In [1]: import numpy as np

In [2]: from numpy import linalg as LA

In [3]: np.set_printoptions(precision=1, suppress=True, linewidth=120, legacy="1.25")

In [4]: K = np.array([[0.5, -0.6, 0.1, 1.6, -1.0, -1.2, -1.0],
   ...:     [0.0, 0.5, -0.7, -0.5, 1.9, -1.4, -0.4],
   ...:     [-0.8, -1.5, -0.3, 0.7, -0.1, -0.3, 0.2],
   ...:     [0.0, -1.1, -0.4, -0.8, 0.0, 0.7, -1.7],
   ...:     [-0.2, -0.1, 0.4, 1.0, -0.4, -1.5, -2.0],
   ...:     [-2.7, -1.1, -0.7, 0.4, -0.2, -0.3, -0.6],
   ...:     [0.6, -1.3, 2.8, 0.4, -1.2, 1.1, 0.7]])

In [5]: print(K)
[[ 0.5 -0.6  0.1  1.6 -1.  -1.2 -1. ]
 [ 0.   0.5 -0.7 -0.5  1.9 -1.4 -0.4]
 [-0.8 -1.5 -0.3  0.7 -0.1 -0.3  0.2]
 [ 0.  -1.1 -0.4 -0.8  0.   0.7 -1.7]
 [-0.2 -0.1  0.4  1.  -0.4 -1.5 -2. ]
 [-2.7 -1.1 -0.7  0.4 -0.2 -0.3 -0.6]
 [ 0.6 -1.3  2.8  0.4 -1.2  1.1  0.7]]

In [6]: left, sv, vt = LA.svd(K)

In [7]: print(np.argmax(sv[:-1] / (sv[1:] + 1e-6)) + 1)
6

In [8]: print(sv.round(1) + 0)
[4.3 4.  3.1 2.2 1.5 1.3 0. ]

In [9]: M2 = left[:, :6] @ np.diag(sv[:6]) @ vt[:6]

In [10]: print(M2.round(1) + 0)
[[ 0.5 -0.6  0.1  1.6 -1.  -1.2 -1. ]
 [ 0.   0.5 -0.7 -0.5  1.9 -1.4 -0.4]
 [-0.8 -1.5 -0.3  0.7 -0.1 -0.3  0.2]
 [ 0.  -1.1 -0.4 -0.8  0.   0.7 -1.7]
 [-0.2 -0.1  0.4  1.  -0.4 -1.5 -2. ]
 [-2.7 -1.1 -0.7  0.4 -0.2 -0.3 -0.6]
 [ 0.6 -1.3  2.8  0.4 -1.2  1.1  0.7]]

In [11]: print(round(float(np.abs(K - M2).max()), 1))
0.0

In [12]: print(round(LA.norm(K - M2, 2), 1), np.round(sv[6], 1))
0.0 0.0

In [13]: print(round(float(LA.norm(K - M2) / LA.norm(K)), 1))
0.0

In [14]: rng = np.random.default_rng(35834)

In [15]: idx = rng.permutation(7)

In [16]: print(idx)
[4 3 6 5 2 1 0]

In [17]: M2 = K[idx][:, idx]

In [18]: print(np.diag(M2))
[-0.4 -0.8  0.7 -0.3 -0.3  0.5  0.5]

In [19]: print(M2)
[[-0.4  1.  -2.  -1.5  0.4 -0.1 -0.2]
 [ 0.  -0.8 -1.7  0.7 -0.4 -1.1  0. ]
 [-1.2  0.4  0.7  1.1  2.8 -1.3  0.6]
 [-0.2  0.4 -0.6 -0.3 -0.7 -1.1 -2.7]
 [-0.1  0.7  0.2 -0.3 -0.3 -1.5 -0.8]
 [ 1.9 -0.5 -0.4 -1.4 -0.7  0.5  0. ]
 [-1.   1.6 -1.  -1.2  0.1 -0.6  0.5]]

In [20]: print(np.round(LA.det(M2), 1), round(float(LA.det(K[idx])), 1))
-4.1 4.1

In [21]: print(np.allclose(M2, K))
False

In [22]: print(np.sort(np.abs(LA.eigvals(M2))))
[0.3 0.4 1.6 1.6 2.  2.7 3.2]

In [23]: x0 = np.array([7, 6, 8, 1, 3, 7, 6])

In [24]: print(K @ np.eye(7)[2])
[ 0.1 -0.7 -0.3 -0.4  0.4 -0.7  2.8]

In [25]: print(np.sign((K @ x0).round(6)))
[-1. -1. -1. -1. -1. -1.  1.]

In [26]: print(LA.norm(K @ x0) <= LA.norm(K, 2) * LA.norm(x0) + 1e-9)
True

In [27]: print(np.einsum("ij,j->i", K, x0))
[-15.1  -9.6 -17.5 -15.9 -21.5 -37.   27.5]

In [28]: print(K @ x0)
[-15.1  -9.6 -17.5 -15.9 -21.5 -37.   27.5]

In [29]: print((K * x0).sum(axis=1))
[-15.1  -9.6 -17.5 -15.9 -21.5 -37.   27.5]

In [30]: print(K @ (2 * x0))
[-30.2 -19.2 -35.  -31.8 -43.  -74.   55. ]
